$ python3 -q
>>> import numpy as np
>>> np.set_printoptions(suppress=True, linewidth=100)
>>> rd = lambda a: np.round(a, 2) + 0
>>> data = np.load("a.npy")
>>> data
array([[ 4,  4, -6],
       [ 4,  8, -8],
       [-6, -8, 10]])
>>> rank = np.linalg.matrix_rank(data)
>>> rank
np.int64(2)
>>> N = np.linalg.svd(data)[2][rank:].T
>>> [int(np.linalg.matrix_rank(data[:, :j + 1])) for j in range(3)]
[1, 2, 2]
>>> [int(np.linalg.matrix_rank(data[:i])) for i in range(1, len(data) + 1)]
[1, 2, 2]
>>> rd(N @ N.T)
array([[0.44, 0.22, 0.44],
       [0.22, 0.11, 0.22],
       [0.44, 0.22, 0.44]])
>>> rd(data @ N)
array([[0.],
       [0.],
       [0.]])
>>> np.allclose(data @ N, 0)
True
>>> rd(data @ np.linalg.pinv(data) @ data)
array([[ 4.,  4., -6.],
       [ 4.,  8., -8.],
       [-6., -8., 10.]])
>>> data @ data
array([[  68,   96, -116],
       [  96,  144, -168],
       [-116, -168,  200]])
>>> np.linalg.matrix_power(data, 4)
array([[ 27296,  39840, -47216],
       [ 39840,  58176, -68928],
       [-47216, -68928,  81680]])
>>> X = np.load("data.npy")
>>> X
array([[10, 10,  0],
       [10, 19,  3],
       [ 0,  3,  1]])
>>> f = np.array([3, 3, -1])
>>> np.correlate(X[1], X[2], "full")
array([10, 49, 60,  9,  0])
>>> np.array([np.convolve(row, f, "same") for row in X])
array([[ 60,  20, -10],
       [ 87,  56, -10],
       [  9,  12,   0]])
>>> np.cross(X[1, :3], X[2, :3])
array([ 10, -10,  30])
>>> [round(float(x), 2) for x in np.linalg.svd(X, compute_uv=False)[:3]]
[25.72, 4.28, 0.0]
>>> np.linalg.cond(X) > 100
np.True_
>>> A2 = X / np.sqrt((X ** 2).mean(axis=1, keepdims=True))
>>> np.linalg.matrix_rank(X - X.mean(axis=1, keepdims=True))
np.int64(2)
>>> np.linalg.matrix_rank(A2) == np.linalg.matrix_rank(X)
np.True_
>>> A = np.minimum.outer(np.arange(1, 4), np.arange(1, 4)) * 5
>>> A
array([[ 5,  5,  5],
       [ 5, 10, 10],
       [ 5, 10, 15]])
>>> rng = np.random.default_rng(179)
>>> lab = rng.permutation(3)
>>> lab
array([1, 0, 2])
>>> A2 = A[lab][:, lab]
>>> np.diag(A2)
array([10,  5, 15])
>>> np.allclose(A2, A)
False
>>> rd(np.linalg.det(A2)), rd(np.linalg.det(A[lab]))
(np.float64(125.0), np.float64(-125.0))
>>> evals, evecs = np.linalg.eigh(A)
>>> rd(evecs.T @ evecs)
array([[1., 0., 0.],
       [0., 1., 0.],
       [0., 0., 1.]])
>>> np.unique(evals.round(6) + 0, return_counts=True)[1]
array([1, 1, 1])
>>> (evals > 1e-8).sum(), (evals < -1e-8).sum()
(np.int64(3), np.int64(0))
>>> rd(np.linalg.eigvalsh(A @ A))
array([  2.37,  10.34, 637.29])
>>> rd(np.linalg.svd(A, compute_uv=False))
array([25.24,  3.22,  1.54])
>>> L = np.linalg.cholesky(A)
>>> rd(L)
array([[2.24, 0.  , 0.  ],
       [2.24, 2.24, 0.  ],
       [2.24, 2.24, 2.24]])
>>> rd(A / np.sqrt(np.outer(np.diag(A), np.diag(A))))
array([[1.  , 0.71, 0.58],
       [0.71, 1.  , 0.82],
       [0.58, 0.82, 1.  ]])
>>> rd(np.prod(np.diag(L)) ** 2), rd(np.linalg.det(A))
(np.float64(125.0), np.float64(125.0))
>>> f = np.array([-2, 0])
>>> rd(np.polyval(f, L[1]))
array([-4.47, -4.47,  0.  ])
>>> rd(np.convolve(L[1], f))
array([-4.47, -4.47,  0.  ,  0.  ])
>>> rd(np.array([np.convolve(row, f, "same") for row in L]))
array([[-4.47,  0.  ,  0.  ],
       [-4.47, -4.47,  0.  ],
       [-4.47, -4.47, -4.47]])
>>> basis = np.array([[0.6, -0.8, -1.3], [0.6, 0.0, 0.6]])
>>> F = np.array([[2, 1],
...     [2, 0],
...     [0, 2],
...     [1, 1],
...     [1, 0],
...     [0, 2],
...     [1, 0],
...     [1, 2],
...     [0, 1],
...     [2, 2],
...     [0, 3],
...     [0, 1],
...     [2, 0],
...     [0, 3],
...     [2, 0],
...     [3, 2],
...     [1, 3],
...     [2, 1],
...     [2, 2],
...     [2, 0],
...     [1, 3],
...     [3, 2],
...     [2, 1],
...     [2, 2]]) @ basis + 0.05 * rng.normal(size=(24, 3))
>>> rd(F)
array([[ 1.78, -1.64, -2.  ],
       [ 1.12, -1.59, -2.68],
       [ 1.2 , -0.02,  1.26],
       [ 1.19, -0.8 , -0.63],
       [ 0.63, -0.76, -1.32],
       [ 1.2 ,  0.02,  1.17],
       [ 0.55, -0.71, -1.25],
       [ 1.74, -0.86, -0.16],
       [ 0.54, -0.07,  0.67],
       [ 2.44, -1.56, -1.4 ],
       [ 1.84,  0.07,  1.89],
       [ 0.61,  0.04,  0.63],
       [ 1.21, -1.67, -2.63],
       [ 1.74, -0.01,  1.77],
       [ 1.14, -1.51, -2.6 ],
       [ 3.09, -2.37, -2.75],
       [ 2.38, -0.74,  0.45],
       [ 1.79, -1.59, -1.97],
       [ 2.33, -1.6 , -1.37],
       [ 1.12, -1.6 , -2.62],
       [ 2.42, -0.79,  0.63],
       [ 2.97, -2.45, -2.73],
       [ 1.83, -1.56, -1.95],
       [ 2.41, -1.57, -1.4 ]])
>>> rd(F[23] @ F[10])
np.float64(1.7)
>>> rd(np.linalg.norm(F[23], 1)), rd(np.linalg.norm(F[23], np.inf))
(np.float64(5.38), np.float64(2.41))
>>> rd(np.linalg.norm(F, 1)), rd(np.linalg.norm(F, np.inf))
(np.float64(39.26), np.float64(8.22))
>>> rd(np.linalg.norm(F, "nuc"))
np.float64(18.78)
>>> np.linalg.norm(F, axis=1).argmax()
np.int64(15)
>>> rd(np.linalg.norm(F[23] - F[10]))
np.float64(3.71)
